In [1]: import numpy as np

In [2]: np.set_printoptions(suppress=True, linewidth=200)

In [3]: rd = lambda a: np.round(a, 2) + 0

In [4]: mat = np.array([[3, 3, 1, 4], [4, 3, 3, 1], [1, 4, 3, 3], [3, 1, 4, 3]])

In [5]: out = mat / np.linalg.norm(mat, axis=1, keepdims=True)

In [6]: gram = out @ out.T

In [7]: print(rd(gram[0]))
[1.   0.8  0.86 0.8 ]

In [8]: print(np.argwhere(np.triu(np.abs(gram) > 0.95, 1)))
[]

In [9]: out = np.linalg.inv(mat)

In [10]: print(rd(mat @ out))
[[1. 0. 0. 0.]
 [0. 1. 0. 0.]
 [0. 0. 1. 0.]
 [0. 0. 0. 1.]]

In [11]: print(rd(np.linalg.cond(mat)))
4.92

In [12]: print(rd(out))
[[ 0.14  0.21 -0.26  0.01]
 [ 0.01  0.14  0.21 -0.26]
 [-0.26  0.01  0.14  0.21]
 [ 0.21 -0.26  0.01  0.14]]

In [13]: print(rd(np.linalg.slogdet(mat)[0]))
-1.0

In [14]: rng = np.random.default_rng(6836)

In [15]: labels = rng.permutation(4)

In [16]: print(labels)
[0 2 1 3]

In [17]: out = mat[labels][:, labels]

In [18]: print(rd(np.sort(np.abs(np.linalg.eigvals(out)))))
[ 2.24  2.24  3.   11.  ]

In [19]: print(out)
[[3 1 3 4]
 [1 3 4 3]
 [4 3 3 1]
 [3 4 1 3]]

In [20]: print(rd(np.linalg.det(out)), rd(np.linalg.det(mat[labels])))
-165.0 165.0

In [21]: print(np.allclose(out, mat))
False

In [22]: print(np.diag(out))
[3 3 3 3]

In [23]: Q = mat.astype(float).copy()

In [24]: for j in range(4):
    ...:     Q[:, j] -= Q[:, :j] @ (Q[:, :j].T @ Q[:, j])
    ...:     Q[:, j] /= np.linalg.norm(Q[:, j])
    ...: 

In [25]: print(rd(Q.T @ mat))
[[5.92 4.73 5.07 4.73]
 [0.   3.55 1.13 2.14]
 [0.   0.   2.83 0.56]
 [0.   0.   0.   2.78]]

In [26]: arr = np.array([[-6, 0, -4], [-3, 0, -2], [-9, 0, -6], [0, 0, 0]])

In [27]: print(arr)
[[-6  0 -4]
 [-3  0 -2]
 [-9  0 -6]
 [ 0  0  0]]

In [28]: # looks like rank 1

In [29]: U, sig, Vh = np.linalg.svd(arr)

In [30]: print(rd(sig))
[13.49  0.    0.  ]

In [31]: print(np.argmax(sig[:-1] / (sig[1:] + 1e-6)) + 1)
1

In [32]: out = U[:, :1] @ np.diag(sig[:1]) @ Vh[:1]

In [33]: print(np.linalg.matrix_rank(out))
1

In [34]: print(np.linalg.matrix_rank(arr, rtol=0.05))
1

In [35]: print(rd(np.linalg.norm(arr - out) / np.linalg.norm(arr)))
0.0

In [36]: print(rd(np.linalg.norm(arr - out, 2)), rd(sig[1]))
0.0 0.0

In [37]: print(rd(out))
[[-6.  0. -4.]
 [-3.  0. -2.]
 [-9.  0. -6.]
 [ 0.  0.  0.]]

In [38]: rank = np.linalg.matrix_rank(out)

In [39]: print(rank)
1

In [40]: ns = np.linalg.svd(out)[2][rank:].T

In [41]: print(np.allclose(out @ ns, 0))
True

In [42]: print([int(np.linalg.matrix_rank(np.delete(out, i, axis=0))) for i in range(4)])
[1, 1, 1, 1]

In [43]: print(np.linalg.matrix_rank(out.T @ out), np.linalg.matrix_rank(out @ out.T))
1 1

In [44]: print(ns.shape)
(3, 2)

In [45]: print([int(np.linalg.matrix_rank(out[:, :j + 1])) for j in range(3)])
[1, 1, 1]

In [46]: print([int(np.linalg.matrix_rank(out[:i])) for i in range(1, len(out) + 1)])
[1, 1, 1, 1]

In [47]: rank = np.linalg.matrix_rank(arr)

In [48]: print(rank)
1

In [49]: ns = np.linalg.svd(arr)[2][rank:].T

In [50]: print(np.linalg.matrix_rank(arr.T @ arr), np.linalg.matrix_rank(arr @ arr.T))
1 1

In [51]: print(rd(ns @ ns.T))
[[ 0.31  0.   -0.46]
 [ 0.    1.    0.  ]
 [-0.46  0.    0.69]]

In [52]: print(np.allclose(arr @ ns, 0))
True

In [53]: print([int(np.linalg.matrix_rank(np.delete(arr, i, axis=0))) for i in range(4)])
[1, 1, 1, 1]

In [54]: print(rd(np.linalg.norm(arr, 2)))
13.49

In [55]: print(rd(np.linalg.norm(arr, axis=0)))
[11.22  0.    7.48]

In [56]: print(np.linalg.cond(arr) > 100)
True

In [57]: print([round(float(x), 2) for x in np.linalg.svd(arr, compute_uv=False)[:3]])
[13.49, 0.0, 0.0]

In [58]: W0 = np.array([[0, 6, -1], [2, 8, 1], [5, 11, 4], [0, 6, -1], [1, 7, 0], [5, 11, 4]])

In [59]: # looks like rank 2

In [60]: print([round(float(x), 2) for x in np.linalg.svd(W0, compute_uv=False)[:3]])
[22.11, 5.32, 0.0]

In [61]: print(np.linalg.cond(W0) > 100)
True

In [62]: print(np.argsort(-np.linalg.norm(W0, axis=0).round(6), kind="stable")[:3])
[1 0 2]

In [63]: print(rd(W0 @ np.linalg.pinv(W0) @ W0))
[[ 0.  6. -1.]
 [ 2.  8.  1.]
 [ 5. 11.  4.]
 [ 0.  6. -1.]
 [ 1.  7.  0.]
 [ 5. 11.  4.]]

In [64]: print(np.allclose(W0[:-1].T @ np.linalg.lstsq(W0[:-1].T, W0[-1])[0], W0[-1]))
True

In [65]: print(np.abs(np.diag(np.linalg.qr(W0)[1])) > 1e-9)
[ True  True False]

In [66]: t3 = np.stack([W0, -2 * W0, W0[::-1]])

In [67]: print((t3 @ W0.T).shape)
(3, 6, 6)

In [68]: print(np.einsum("bij,cij->bc", t3, t3))
[[  517 -1034   364]
 [-1034  2068  -728]
 [  364  -728   517]]

In [69]: print(rd(np.linalg.norm(t3, axis=(1, 2))))
[22.74 45.48 22.74]

In [70]: print(np.linalg.matrix_rank(t3.reshape(3, -1)))
2

In [71]: print(rd(np.linalg.norm(W0[0] - W0[5])))
8.66

In [72]: print(rd(np.linalg.norm(W0, axis=0)))
[ 7.42 20.66  5.92]

In [73]: print(rd(np.linalg.norm(W0, axis=1)))
[ 6.08  8.31 12.73  6.08  7.07 12.73]

In [74]: U, sig, Vh = np.linalg.svd(W0)

In [75]: evecs = Vh[:(sig > 1e-8).sum()]

In [76]: x = W0[0] + 3 * W0[4] + rng.integers(2) * np.eye(3)[1]

In [77]: print(x)
[ 3. 27. -1.]

In [78]: print(np.allclose(evecs.T @ evecs @ x, x))
True

In [79]: print(np.linalg.matrix_rank(np.vstack([W0, x])))
2

In [80]: print(rd(evecs.T @ evecs))
[[ 0.43  0.08  0.49]
 [ 0.08  0.99 -0.07]
 [ 0.49 -0.07  0.58]]

In [81]: m1 = np.loadtxt("a.csv", delimiter=",")

In [82]: print(m1)
[[  3.21   8.72  -3.49   4.2 ]
 [ -6.32 -12.02   5.27  -6.73]
 [ -5.41  -3.61   0.76  -0.33]]

In [83]: def softmax(z):
    ...:     e = np.exp(z - z.max(axis=-1, keepdims=True))
    ...:     return e / e.sum(axis=-1, keepdims=True)
    ...: 

In [84]: print(rd(softmax(10 * m1[1])))
[0. 0. 1. 0.]

In [85]: print(rd(softmax(m1[1] + 2)))
[0. 0. 1. 0.]

In [86]: S = m1 @ m1.T / np.sqrt(4)

In [87]: print(softmax(S).round(6).argmax(axis=1))
[0 1 1]

In [88]: x = np.array([-7, -7, -1, -2])

In [89]: print(np.sign((m1 @ x).round(6)))
[-1.  1.  1.]

In [90]: print(rd(m1 * x))
[[-22.47 -61.04   3.49  -8.4 ]
 [ 44.24  84.14  -5.27  13.46]
 [ 37.87  25.27  -0.76   0.66]]

In [91]: print((m1 @ x).argmax())
1

In [92]: f = np.array([-1, -2, -2])

In [93]: print(rd(np.polyval(f, m1[1])))
[ -29.3  -122.44  -40.31  -33.83]

In [94]: print(rd(np.correlate(m1[1], m1[0], "full")))
[ -26.54  -28.43    8.97 -171.76   30.86  -41.77  -21.6 ]

In [95]: print(rd(np.convolve(m1[1], f)))
[ 6.32 24.66 31.41 20.23  2.92 13.46]

In [96]: print(rd(np.array([np.convolve(row, f, "same") for row in m1])))
[[-15.14 -20.37 -14.66  -1.42]
 [ 24.66  31.41  20.23   2.92]
 [ 14.43  17.28   6.03  -0.86]]

In [97]: A = np.load("case14.npy")

In [98]: print(A)
[[ 1  1  2 -2  0]
 [ 3  3  4  0  2]
 [ 1  1  2 -2  0]
 [ 3  3  4  0  2]]

In [99]: # rows 0 and 2 are equal

In [100]: U, sig, Vh = np.linalg.svd(A, full_matrices=False)

In [101]: print(rd(sig))
[9.36 2.9  0.   0.  ]

In [102]: print(rd(Vh @ Vh.T))
[[1. 0. 0. 0.]
 [0. 1. 0. 0.]
 [0. 0. 1. 0.]
 [0. 0. 0. 1.]]

In [103]: print(U.shape, sig.shape, Vh.shape)
(4, 4) (4,) (4, 5)

In [104]: print(rd(np.abs(Vh[0])))
[0.48 0.48 0.67 0.12 0.28]

In [105]: print(np.abs(U[:, 0]).round(6).argmax())
1

In [106]: print(np.abs(A).max())
4

In [107]: print(np.linalg.matrix_rank(A))
2

In [108]: print(A.shape)
(4, 5)

In [109]: np.zeros(4, 5)
Traceback (most recent call last):
  Cell In[109], line 1
    np.zeros(4, 5)
TypeError: Cannot interpret '5' as a data type


In [110]: print(np.linalg.matrix_rank(A, rtol=0.1))
2

In [111]: out = arr + rng.integers(-2, 3, (4, 1)) @ rng.integers(-2, 3, (1, 3))

In [112]: print(out)
[[-6  2 -8]
 [-3  1 -4]
 [-9  1 -8]
 [ 0  2 -4]]

In [113]: print(np.abs(out - arr).sum(axis=1))
[6 3 3 6]

In [114]: print(np.linalg.matrix_rank(out - arr, tol=1e-8))
1

In [115]: rank = np.linalg.matrix_rank(A)

In [116]: print(rank)
2

In [117]: ns = np.linalg.svd(A)[2][rank:].T

In [118]: print([int(np.linalg.matrix_rank(A[:i])) for i in range(1, len(A) + 1)])
[1, 2, 2, 2]

In [119]: print(np.allclose(A @ ns, 0))
True

In [120]: K = np.loadtxt("out1.csv", delimiter=",")

In [121]: print(rd(K))
[[ 0.23  0.05  0.23  0.14 -0.32]
 [ 0.05  0.01  0.05  0.03 -0.06]
 [ 0.23  0.05  0.23  0.14 -0.32]
 [ 0.14  0.03  0.14  0.08 -0.19]
 [-0.32 -0.06 -0.32 -0.19  0.45]]

In [122]: # applying it twice changes nothing

In [123]: print(rd(K @ np.linalg.pinv(K) @ K))
[[ 0.23  0.05  0.23  0.14 -0.32]
 [ 0.05  0.01  0.05  0.03 -0.06]
 [ 0.23  0.05  0.23  0.14 -0.32]
 [ 0.14  0.03  0.14  0.08 -0.19]
 [-0.32 -0.06 -0.32 -0.19  0.45]]

In [124]: print(np.linalg.lstsq(K[:-1].T, K[-1])[2])
1

In [125]: evals, evecs = np.linalg.eigh(K)

In [126]: x = np.array([0, 3, 3, 0, 2])

In [127]: print((np.sign(evecs[:, -1].round(6)) == np.sign(evecs[0, -1].round(6))).astype(int))
[1 1 1 1 0]

In [128]: print(rd(np.abs(K).sum(axis=1).max()), rd(np.abs(evals).max()))
1.35 1.0

In [129]: print(rd(evecs * np.abs(evals) @ evecs.T))
[[ 0.23  0.05  0.23  0.14 -0.32]
 [ 0.05  0.01  0.05  0.03 -0.06]
 [ 0.23  0.05  0.23  0.14 -0.32]
 [ 0.14  0.03  0.14  0.08 -0.19]
 [-0.32 -0.06 -0.32 -0.19  0.45]]

In [130]: out = np.array([[-1, 2, 0], [-2, 0, -1], [-1, 1, -2], [0, 0, -2], [1, -1, 1]])

In [131]: feats = out.T @ out

In [132]: print(feats)
[[ 7 -4  5]
 [-4  6 -3]
 [ 5 -3 10]]

In [133]: # symmetric

In [134]: evals, evecs = np.linalg.eigh(feats)

In [135]: print((evals > 1e-8).sum(), (evals < -1e-8).sum())
3 0

In [136]: print(np.abs(evecs[:, -1]).round(6).argmax())
2

In [137]: print(rd(np.linalg.eigvalsh(feats @ feats)))
[  4.75  22.8  257.45]

In [138]: print(rd(evals))
[ 2.18  4.78 16.05]

In [139]: F = np.loadtxt("arr.csv", delimiter=",")

In [140]: print(rd(F))
[[-0.84  0.49  0.06  0.23]
 [-0.3  -0.35  0.71 -0.53]
 [-0.18  0.13 -0.59 -0.78]
 [-0.42 -0.79 -0.37  0.25]]

In [141]: # keeps lengths

In [142]: Q, Rm = np.linalg.qr(F)

In [143]: print(rd(Q @ Rm))
[[-0.84  0.49  0.06  0.23]
 [-0.3  -0.35  0.71 -0.53]
 [-0.18  0.13 -0.59 -0.78]
 [-0.42 -0.79 -0.37  0.25]]

In [144]: print(rd(abs(Rm[0, 0])), rd(np.linalg.norm(F[:, 0])))
1.0 1.0

In [145]: print(rd(Rm))
[[1. 0. 0. 0.]
 [0. 1. 0. 0.]
 [0. 0. 1. 0.]
 [0. 0. 0. 1.]]

In [146]: print(np.allclose(Rm.T @ Rm, F.T @ F))
True

In [147]: W1 = np.array([[3, 1, 2, 2, 1, 2],
     ...:     [2, 0, 1, 0, 2, 0],
     ...:     [2, 2, 1, 3, 2, 0],
     ...:     [3, 0, 0, 3, 1, 3]])

In [148]: c = np.array([2, 0, 1, 0, 2, 3])

In [149]: act = np.maximum(F @ W1 + c, 0)

In [150]: print((act > 0).astype(int))
[[1 0 0 0 1 1]
 [1 1 1 0 1 1]
 [0 0 1 0 1 1]
 [0 0 0 0 0 1]]

In [151]: print((act > 0).mean(axis=0))
[0.5  0.25 0.5  0.   0.75 1.  ]

In [152]: Z = np.array([[3, 4], [3, -2], [-4, -5], [1, 2], [-1, -2], [-3, 2]])

In [153]: print(W1 @ Z)
[[-1  6]
 [ 0 -1]
 [ 9  1]
 [ 2 22]]

In [154]: print((act @ Z).round(6).argmax(axis=1))
[1 0 1 1]

In [155]: print(rd(act @ Z))
[[-4.71  4.15]
 [-3.29 -7.27]
 [-1.76 -0.53]
 [-8.74  5.82]]
